% ipython --no-banner

In [1]: import numpy as np

In [2]: np.set_printoptions(precision=1, suppress=True, linewidth=200)

In [3]: rnd = lambda a: np.round(a, 1) + 0

In [4]: M = np.array([[2, 1, -4], [-1, 3, -3], [-5, -1, -3], [-1, 5, 2]])

In [5]: M[0] = M[1]

In [6]: M
Out[6]: 
array([[-1,  3, -3],
       [-1,  3, -3],
       [-5, -1, -3],
       [-1,  5,  2]])

In [7]: O, Rm = np.linalg.qr(M)

In [8]: rnd(O.T @ O)
Out[8]: 
array([[1., 0., 0.],
       [0., 1., 0.],
       [0., 0., 1.]])

In [9]: O.shape, Rm.shape
Out[9]: ((4, 3), (3, 3))

In [10]: np.allclose(Rm.T @ Rm, M.T @ M)
Out[10]: True

In [11]: rnd(abs(Rm[0, 0])), rnd(np.linalg.norm(M[:, 0]))
Out[11]: (np.float64(5.3), np.float64(5.3))

In [12]: rnd(O @ Rm)
Out[12]: 
array([[-1.,  3., -3.],
       [-1.,  3., -3.],
       [-5., -1., -3.],
       [-1.,  5.,  2.]])

In [13]: rnd(np.abs(np.diag(Rm)))
Out[13]: array([5.3, 6.5, 4.3])

In [14]: rnd(Rm)
Out[14]: 
array([[ 5.3, -1.1,  3.6],
       [ 0. , -6.5,  0.1],
       [ 0. ,  0. , -4.3]])

In [15]: np.trace(O @ O.T)
Out[15]: np.float64(3.0)

In [16]: vec = np.array([2, 3, 1])

In [17]: h = np.maximum(M @ vec, 0)

In [18]: rnd(np.tanh(M @ vec))
Out[18]: array([ 1.,  1., -1.,  1.])

In [19]: f = np.array([2, -2, -5])

In [20]: np.cross(M[3, :3], M[1, :3])
Out[20]: array([-21,  -5,   2])

In [21]: np.correlate(M[3], M[1], "full")
Out[21]: array([  3, -18,  10,   1,  -2])

In [22]: np.array([np.convolve(row, f, "same") for row in M])
Out[22]: 
array([[  8,  -7,  -9],
       [  8,  -7,  -9],
       [  8,  21,  11],
       [ 12,  -1, -29]])

In [23]: Uu, sv, vt = np.linalg.svd(M, full_matrices=False)

In [24]: np.allclose(Uu * sv @ vt, M)
Out[24]: True

In [25]: rnd(np.abs(vt[0]))
Out[25]: array([0.6, 0.6, 0.6])

In [26]: (sv > 1e-8).sum()
Out[26]: np.int64(3)

In [27]: rnd(Uu.T @ M @ vt.T)
Out[27]: 
array([[7.4, 0. , 0. ],
       [0. , 6.2, 0. ],
       [0. , 0. , 3.2]])

In [28]: rnd(Uu.T @ Uu)
Out[28]: 
array([[1., 0., 0.],
       [0., 1., 0.],
       [0., 0., 1.]])

In [29]: np.abs(Uu[:, 0]).round(6).argmax()
Out[29]: np.int64(0)

In [30]: rnd(sv / sv[0])
Out[30]: array([1. , 0.8, 0.4])

In [31]: rng = np.random.default_rng(983)

In [32]: labels = rng.permutation(3)

In [33]: Y = M[:, labels] * rng.choice([-1, 1], 3)

In [34]: Y
Out[34]: 
array([[ 3, -3,  1],
       [ 3, -3,  1],
       [-1, -3,  5],
       [ 5,  2,  1]])

In [35]: Uu, _, vt = np.linalg.svd(M.T @ Y)

In [36]: labels
Out[36]: array([1, 2, 0])

In [37]: rnd(Uu @ vt)
Out[37]: 
array([[ 0.,  0., -1.],
       [ 1.,  0.,  0.],
       [ 0.,  1.,  0.]])

In [38]: rnd(np.linalg.lstsq(M, Y)[0])
Out[38]: 
array([[ 0.,  0., -1.],
       [ 1.,  0.,  0.],
       [ 0.,  1.,  0.]])

In [39]: E = np.load("x.npy")

In [40]: E
Out[40]: 
array([[0, 0, 0, 1],
       [0, 0, 0, 0],
       [0, 0, 0, 1],
       [1, 0, 1, 0]])

In [41]: np.argwhere(np.triu(E))
Out[41]: 
array([[0, 3],
       [2, 3]])

In [42]: E @ E
Out[42]: 
array([[1, 0, 1, 0],
       [0, 0, 0, 0],
       [1, 0, 1, 0],
       [0, 0, 0, 2]])

In [43]: E.sum(axis=0)
Out[43]: array([1, 0, 1, 2])

In [44]: Lm = np.diag(E.sum(axis=1)) - E

In [45]: Lm
Out[45]: 
array([[ 1,  0,  0, -1],
       [ 0,  0,  0,  0],
       [ 0,  0,  1, -1],
       [-1,  0, -1,  2]])

In [46]: rnd(np.linalg.eigvalsh(Lm))
Out[46]: array([0., 0., 1., 3.])

In [47]: Lm @ np.ones(4)
Out[47]: array([0., 0., 0., 0.])

In [48]: round(np.linalg.det(Lm[1:, 1:]))
Out[48]: 0

In [49]: F = np.eye(7, dtype=int)[rng.permutation(7)] * np.array([1, -1, 2, -2, 2, -2, 0])

In [50]: F
Out[50]: 
array([[ 0,  0,  0, -2,  0,  0,  0],
       [ 0,  0,  2,  0,  0,  0,  0],
       [ 0, -1,  0,  0,  0,  0,  0],
       [ 1,  0,  0,  0,  0,  0,  0],
       [ 0,  0,  0,  0,  0, -2,  0],
       [ 0,  0,  0,  0,  0,  0,  0],
       [ 0,  0,  0,  0,  2,  0,  0]])

In [51]: blk = np.stack([F, -2 * F, F[::-1]])

In [52]: blk.shape
Out[52]: (3, 7, 7)

In [53]: rnd(np.abs(np.linalg.eigvals(F)).max())
Out[53]: np.float64(1.4)

In [54]: F.inv()
AttributeError: 'numpy.ndarray' object has no attribute 'inv'


In [55]: Uu, sv, vt = np.linalg.svd(F)

In [56]: V = vt[:(sv > 1e-8).sum()]

In [57]: vec = F[0] + 4 * F[6] + rng.integers(2) * np.eye(7)[0]

In [58]: vec
Out[58]: array([ 0.,  0.,  0., -2.,  8.,  0.,  0.])

In [59]: np.linalg.matrix_rank(np.vstack([F, vec]))
Out[59]: np.int64(6)

In [60]: np.allclose(V.T @ V @ vec, vec)
Out[60]: True

In [61]: V.T @ V
Out[61]: 
array([[1., 0., 0., 0., 0., 0., 0.],
       [0., 1., 0., 0., 0., 0., 0.],
       [0., 0., 1., 0., 0., 0., 0.],
       [0., 0., 0., 1., 0., 0., 0.],
       [0., 0., 0., 0., 1., 0., 0.],
       [0., 0., 0., 0., 0., 1., 0.],
       [0., 0., 0., 0., 0., 0., 0.]])

In [62]: rnd(np.linalg.norm(vec - V.T @ V @ vec))
Out[62]: np.float64(0.0)

In [63]: rnd(F @ np.linalg.pinv(F) @ F)
Out[63]: 
array([[ 0.,  0.,  0., -2.,  0.,  0.,  0.],
       [ 0.,  0.,  2.,  0.,  0.,  0.,  0.],
       [ 0., -1.,  0.,  0.,  0.,  0.,  0.],
       [ 1.,  0.,  0.,  0.,  0.,  0.,  0.],
       [ 0.,  0.,  0.,  0.,  0., -2.,  0.],
       [ 0.,  0.,  0.,  0.,  0.,  0.,  0.],
       [ 0.,  0.,  0.,  0.,  2.,  0.,  0.]])

In [64]: np.unique(F.round(6), axis=0).shape
Out[64]: (7, 7)

In [65]: Uu, sv, vt = np.linalg.svd(F)

In [66]: np.argmax(sv[:-1] / (sv[1:] + 1e-6)) + 1
Out[66]: np.int64(6)

In [67]: Y = Uu[:, :6] @ np.diag(sv[:6]) @ vt[:6]

In [68]: np.abs(F - Y).max()
Out[68]: np.float64(0.0)

In [69]: rnd(np.linalg.norm(F - Y) / np.linalg.norm(F))
Out[69]: np.float64(0.0)

In [70]: X = np.loadtxt("m.csv", delimiter=",")

In [71]: X
Out[71]: 
array([[  0.8,   2.5,   3.1,   1.7,  -4.6],
       [  0.9,  -6.2,   2.8,  14.7, -11.9],
       [ -1.8,  -6. ,  -3. ,   2.1,   4.9],
       [ -1.7,   1.4,   6.2,   7.8, -14.2],
       [ -4.7,  -2.8,   0.9,   5.1,  -2.3],
       [  5.8,   9.5,  -2.9, -12.8,   1.4],
       [ -5.5,  -7.8,  -2.3,   6.3,   2.5],
       [ -5.4,  -0.6,   2.1,   1.5,   0.9],
       [  6.8,   3.6,  -3.6,  -8.3,   3.7],
       [  0.4,   1.1,  -0.9,  -0.4,  -0.8],
       [ -1.5,   2. ,  -3. ,  -5.2,   3.8],
       [  0.8,   0.7,  -1.5,   1.3,  -4.5],
       [  3.3,   5.2,   0.6,  -5.5,   0.4],
       [  1.9,   2.4,  -1. ,  -5.6,   4.4],
       [ -7. ,  -7.6,   3. ,  12.1,  -5.8]])

In [72]: vec = np.array([-2, -3, -3, 5, 4])

In [73]: y = X @ vec

In [74]: rnd(np.linalg.solve(X.T @ X, X.T @ y))
Out[74]: array([-2., -3., -3.,  5.,  4.])

In [75]: rnd(np.linalg.pinv(X) @ X)
Out[75]: 
array([[1., 0., 0., 0., 0.],
       [0., 1., 0., 0., 0.],
       [0., 0., 1., 0., 0.],
       [0., 0., 0., 1., 0.],
       [0., 0., 0., 0., 1.]])

In [76]: rnd(np.linalg.lstsq(X, y)[0])
Out[76]: array([-2., -3., -3.,  5.,  4.])

In [77]: y = y + 0.3 * rng.normal(size=15)

In [78]: rnd(y)
Out[78]: array([-28.5,  34.6,  60.2, -37.6,  31.7, -89.7,  83. ,  17.5, -40.3,  -6.4,  -5.3, -11.1, -50.5, -18.9,  64.6])

In [79]: beta, *_ = np.linalg.lstsq(X, y)

In [80]: rnd(beta)
Out[80]: array([-2. , -2.7, -3.1,  5.3,  4.2])

In [81]: [round(float(np.linalg.norm(np.linalg.solve(X.T @ X + lam * np.eye(5), X.T @ y))), 2) for lam in (0, 1, 10, 100)]
Out[81]: [8.12, 7.58, 7.13, 5.99]

In [82]: Xs = X - X.mean(axis=0)

In [83]: Uu, sv, vt = np.linalg.svd(Xs, full_matrices=False)

In [84]: np.abs(Uu[:, 0]).argmax()
Out[84]: np.int64(5)

In [85]: np.searchsorted(np.cumsum(sv ** 2) / (sv ** 2).sum(), 0.9) + 1
Out[85]: np.int64(2)

In [86]: (np.sign(Uu[:, 0]) == np.sign(Uu[0, 0])).astype(int)
Out[86]: array([1, 1, 1, 1, 1, 0, 1, 1, 0, 0, 0, 1, 0, 0, 1])

In [87]: np.abs(vt[0]).argmax()
Out[87]: np.int64(3)

In [88]: rnd(vt[0] * np.sign(vt[0, np.abs(vt[0]).argmax()]))
Out[88]: array([-0.3, -0.4,  0.2,  0.7, -0.4])

In [89]: rnd(sv ** 2 / (sv ** 2).sum())
Out[89]: array([0.7, 0.2, 0. , 0. , 0. ])

In [90]: rnd(sv)
Out[90]: array([38.1, 20.6,  9.4,  4.2,  1.2])

In [91]: vec = np.array([-2, 2, 3, 0, 2, 3, 2])

In [92]: np.linalg.norm(F @ vec) <= np.linalg.norm(F, 2) * np.linalg.norm(vec) + 1e-9
Out[92]: np.True_

In [93]: (F * vec).sum(axis=1)
Out[93]: array([ 0,  6, -2, -2, -6,  0,  4])

In [94]: F @ (2 * vec)
Out[94]: array([  0,  12,  -4,  -4, -12,   0,   8])

In [95]: F * vec
Out[95]: 
array([[ 0,  0,  0,  0,  0,  0,  0],
       [ 0,  0,  6,  0,  0,  0,  0],
       [ 0, -2,  0,  0,  0,  0,  0],
       [-2,  0,  0,  0,  0,  0,  0],
       [ 0,  0,  0,  0,  0, -6,  0],
       [ 0,  0,  0,  0,  0,  0,  0],
       [ 0,  0,  0,  0,  4,  0,  0]])

In [96]: np.sign((F @ vec).round(6))
Out[96]: array([ 0,  1, -1, -1, -1,  0,  1])

In [97]: (F @ vec).argmax()
Out[97]: np.int64(1)

In [98]: F @ np.eye(7)[0]
Out[98]: array([0., 0., 0., 1., 0., 0., 0.])

In [99]: np.einsum("ij,j->i", F, vec)
Out[99]: array([ 0,  6, -2, -2, -6,  0,  4])

In [100]: Y = M + rng.integers(-2, 3, (4, 2)) @ rng.integers(-2, 3, (2, 3))

In [101]: Y
Out[101]: 
array([[ 0,  3, -3],
       [-1,  5, -1],
       [-7,  1, -1],
       [-2,  5,  2]])

In [102]: np.linalg.matrix_rank(Y - M, tol=1e-8)
Out[102]: np.int64(2)

In [103]: rnd(np.linalg.svd(Y - M, compute_uv=False))
Out[103]: array([4.3, 1.9, 0. ])

In [104]: th = np.radians(45)

In [105]: Rm = np.eye(5)

In [106]: Rm[3, 3] = Rm[4, 4] = np.cos(th)

In [107]: Rm[3, 4], Rm[4, 3] = -np.sin(th), np.sin(th)

In [108]: rnd(Rm)
Out[108]: 
array([[ 1. ,  0. ,  0. ,  0. ,  0. ],
       [ 0. ,  1. ,  0. ,  0. ,  0. ],
       [ 0. ,  0. ,  1. ,  0. ,  0. ],
       [ 0. ,  0. ,  0. ,  0.7, -0.7],
       [ 0. ,  0. ,  0. ,  0.7,  0.7]])

In [109]: Y = X @ Rm.T

In [110]: np.allclose(np.linalg.norm(X, axis=1), np.linalg.norm(Y, axis=1))
Out[110]: True

In [111]: m1 = np.load("layer2.npy")

In [112]: m1
Out[112]: 
array([[2, 1, 1, 4, 3, 4],
       [4, 2, 1, 1, 4, 3],
       [3, 4, 2, 1, 1, 4],
       [4, 3, 4, 2, 1, 1],
       [1, 4, 3, 4, 2, 1],
       [1, 1, 4, 3, 4, 2]])

In [113]: G = m1.T @ m1

In [114]: (m1 @ m1.T).shape
Out[114]: (6, 6)

In [115]: rnd(np.linalg.eigvalsh(G)[::-1])
Out[115]: array([225.,  21.,  21.,   9.,   3.,   3.])

In [116]: rnd(np.linalg.svd(m1, compute_uv=False) ** 2)
Out[116]: array([225.,  21.,  21.,   9.,   3.,   3.])

In [117]: (m1 @ m1)[0]
Out[117]: array([34, 36, 46, 42, 37, 30])

In [118]: rnd(np.fft.fft(m1[0]))
Out[118]: array([15. +0.j , -1.5+4.3j,  1.5+0.9j, -3. +0.j ,  1.5-0.9j, -1.5-4.3j])

In [119]: rnd(np.sort(np.abs(np.fft.fft(m1[0])))), rnd(np.sort(np.linalg.svd(m1, compute_uv=False)))
Out[119]: 
(array([ 1.7,  1.7,  3. ,  4.6,  4.6, 15. ]),
 array([ 1.7,  1.7,  3. ,  4.6,  4.6, 15. ]))

In [120]: vec = np.array([3, 0, 0, 0, 0, 2])

In [121]: y = m1 @ vec

In [122]: beta, lr = np.zeros(6), 1 / np.linalg.norm(m1, 2) ** 2

In [123]: for i in range(10):
     ...:     beta -= lr * m1.T @ (m1 @ beta - y)
     ...:     if i % 2 == 0: print(i, round(np.linalg.norm(m1 @ beta - y), 1))
     ...: 
0 10.8
2 9.0
4 7.6
6 6.4
8 5.4

In [124]: rnd(np.linalg.cond(m1))
Out[124]: np.float64(8.7)

In [125]: rnd(beta)
Out[125]: array([1.8, 0.8, 0.2, 0. , 0.7, 1.5])

In [126]: labels = rng.permutation(6)

In [127]: labels
Out[127]: array([1, 2, 5, 3, 4, 0])

In [128]: Y = m1[labels][:, labels]

In [129]: np.diag(Y)
Out[129]: array([2, 2, 2, 2, 2, 2])

In [130]: Y
Out[130]: 
array([[2, 1, 3, 1, 4, 4],
       [4, 2, 4, 1, 1, 3],
       [1, 4, 2, 3, 4, 1],
       [3, 4, 1, 2, 1, 4],
       [4, 3, 1, 4, 2, 1],
       [1, 1, 4, 4, 3, 2]])

In [131]: np.trace(Y)
Out[131]: np.int64(12)

In [132]: vec = np.array([-1, 4, -5, -5, 2, -3])

In [133]: y = Y @ vec

In [134]: y
Out[134]: array([-22, -28,  -5, -12, -16, -37])

In [135]: rnd(np.linalg.solve(Y, -2 * y))
Out[135]: array([ 2., -8., 10., 10., -4.,  6.])

In [136]: rnd(np.linalg.solve(Y, Y[:, 3]))
Out[136]: array([0., 0., 0., 1., 0., 0.])

In [137]: rnd(np.linalg.solve(Y.T, Y[1]))
Out[137]: array([0., 1., 0., 0., 0., 0.])

In [138]: K = np.load("data.npy")

In [139]: K
Out[139]: 
array([[-3, -2, -1],
       [ 0,  1,  2],
       [ 3,  4,  5],
       [ 6,  7,  8],
       [ 9, 10, 11]])

In [140]: # looks like rank 2

In [141]: Y = np.array([[2, 1], [1, 2], [2, 1]])

In [142]: np.einsum("ij,ij->i", K, K)
Out[142]: array([ 14,   5,  50, 149, 302])

In [143]: np.linalg.matrix_rank(K @ Y)
Out[143]: np.int64(1)

In [144]: np.einsum("ik,kj->ij", K, Y)
Out[144]: 
array([[-10,  -8],
       [  5,   4],
       [ 20,  16],
       [ 35,  28],
       [ 50,  40]])

In [145]: np.einsum("ik,kj->ji", K, Y)
Out[145]: 
array([[-10,   5,  20,  35,  50],
       [ -8,   4,  16,  28,  40]])

In [146]: np.linalg.matrix_rank(np.vstack([K, Y.T]))
Out[146]: np.int64(3)

In [147]: K @ Y
Out[147]: 
array([[-10,  -8],
       [  5,   4],
       [ 20,  16],
       [ 35,  28],
       [ 50,  40]])

In [148]: np.vstack([K, Y.T]).shape
Out[148]: (7, 3)

In [149]: np.linalg.cond(K) > 100
Out[149]: np.True_

In [150]: np.argsort(-np.linalg.norm(K, axis=0).round(6), kind="stable")[:3]
Out[150]: array([2, 1, 0])

In [151]: np.linalg.matrix_rank(K, rtol=0.1)
Out[151]: np.int64(2)

In [152]: Uu, sv, vt = np.linalg.svd(K)

In [153]: V = vt[:(sv > 1e-8).sum()]

In [154]: vec = K[4] + -2 * K[3] + rng.integers(2) * np.eye(3)[2]

In [155]: vec
Out[155]: array([-3., -4., -5.])

In [156]: rnd(V.T @ V)
Out[156]: 
array([[ 0.8,  0.3, -0.2],
       [ 0.3,  0.3,  0.3],
       [-0.2,  0.3,  0.8]])

In [157]: np.allclose(V.T @ V @ vec, vec)
Out[157]: True
